$ python3 -q
>>> import numpy as np
>>> np.set_printoptions(precision=3, suppress=True, linewidth=140)
>>> J = np.array([[0, 1, 0, 0], [5, 0, 0, 0], [0, 0, 0, 3], [0, 0, 5, 0]])
>>> (np.linalg.matrix_power((J != 0) + (J.T != 0) + np.eye(4), 4) > 0).astype(int)
array([[1, 1, 0, 0],
       [1, 1, 0, 0],
       [0, 0, 1, 1],
       [0, 0, 1, 1]])
>>> np.sort(np.linalg.eigvals(J).real)
array([-3.873, -2.236,  2.236,  3.873])
>>> np.flatnonzero(np.linalg.matrix_power((J != 0) + (J.T != 0) + np.eye(4), 4)[3])
array([2, 3])
>>> round(float(np.linalg.det(J)), 3)
75.0
>>> J @ J
array([[ 5,  0,  0,  0],
       [ 0,  5,  0,  0],
       [ 0,  0, 15,  0],
       [ 0,  0,  0, 15]])
>>> np.linalg.norm(J, axis=0)
array([5., 1., 5., 3.])
>>> np.linalg.pinv(J)
array([[0.   , 0.2  , 0.   , 0.   ],
       [1.   , 0.   , 0.   , 0.   ],
       [0.   , 0.   , 0.   , 0.2  ],
       [0.   , 0.   , 0.333, 0.   ]])
>>> rng = np.random.default_rng(9371)
>>> z = rng.permutation(4)
>>> z
array([1, 0, 2, 3])
>>> M2 = J[z][:, z]
>>> np.trace(M2)
np.int64(0)
>>> np.round(np.linalg.det(M2), 3), np.round(np.linalg.det(J[z]), 3)
(np.float64(75.0), np.float64(-75.0))
>>> hat = np.triu(np.array([[2, 4, 3, 0], [0, 7, 9, 9], [8, 8, 0, 6], [0, 0, 2, 6]]), 1) + np.eye(4)
>>> M2 = hat @ J @ np.linalg.inv(hat)
>>> M2
array([[   20.,   -79.,   651., -3186.],
       [    5.,   -20.,   210., -1053.],
       [    0.,     0.,    30.,  -177.],
       [    0.,     0.,     5.,   -30.]])
>>> np.round(np.poly(M2), 3) + 0
array([  1.,   0., -20.,   0.,  75.])
>>> round(float(np.linalg.norm(M2, 2) / np.linalg.norm(M2)), 3)
1.0
>>> feats = np.load("arr.npy")
>>> feats
array([[ 0.554,  0.238, -1.103,  0.696,  1.049,  0.44 , -0.801],
       [-1.218,  0.424,  0.86 ,  0.895,  0.135,  0.141, -0.87 ],
       [ 0.388, -0.436,  0.86 , -1.152,  0.609,  0.657, -0.889],
       [ 0.831,  0.012,  1.047,  0.881,  0.636,  0.379,  0.943],
       [ 0.111,  1.253,  0.238, -0.549,  0.814, -1.181,  0.06 ],
       [-1.163, -0.413, -0.362, -0.394,  1.115,  0.377,  0.897],
       [ 0.055, -1.354,  0.139,  0.394,  0.449, -1.294, -0.336]])
>>> np.round(feats.T @ feats, 3) + 0
array([[4., 0., 0., 0., 0., 0., 0.],
       [0., 4., 0., 0., 0., 0., 0.],
       [0., 0., 4., 0., 0., 0., 0.],
       [0., 0., 0., 4., 0., 0., 0.],
       [0., 0., 0., 0., 4., 0., 0.],
       [0., 0., 0., 0., 0., 4., 0.],
       [0., 0., 0., 0., 0., 0., 4.]])
>>> np.linalg.norm(feats, axis=0)
array([2., 2., 2., 2., 2., 2., 2.])
>>> np.linalg.svd(feats, compute_uv=False)
array([2., 2., 2., 2., 2., 2., 2.])
>>> round(float(np.linalg.det(feats)), 3)
-128.0
>>> np.round(np.abs(np.linalg.eigvals(feats)).max(), 3)
np.float64(2.0)
>>> Uu, sv, vt = np.linalg.svd(feats, full_matrices=False)
>>> np.cumsum(sv ** 2) / np.sum(sv ** 2)
array([0.143, 0.286, 0.429, 0.571, 0.714, 0.857, 1.   ])
>>> np.round(vt @ vt.T, 3) + 0
array([[1., 0., 0., 0., 0., 0., 0.],
       [0., 1., 0., 0., 0., 0., 0.],
       [0., 0., 1., 0., 0., 0., 0.],
       [0., 0., 0., 1., 0., 0., 0.],
       [0., 0., 0., 0., 1., 0., 0.],
       [0., 0., 0., 0., 0., 1., 0.],
       [0., 0., 0., 0., 0., 0., 1.]])
>>> round(np.sqrt((sv ** 2).sum()), 3), np.round(np.linalg.norm(feats), 3)
(np.float64(5.292), np.float64(5.292))
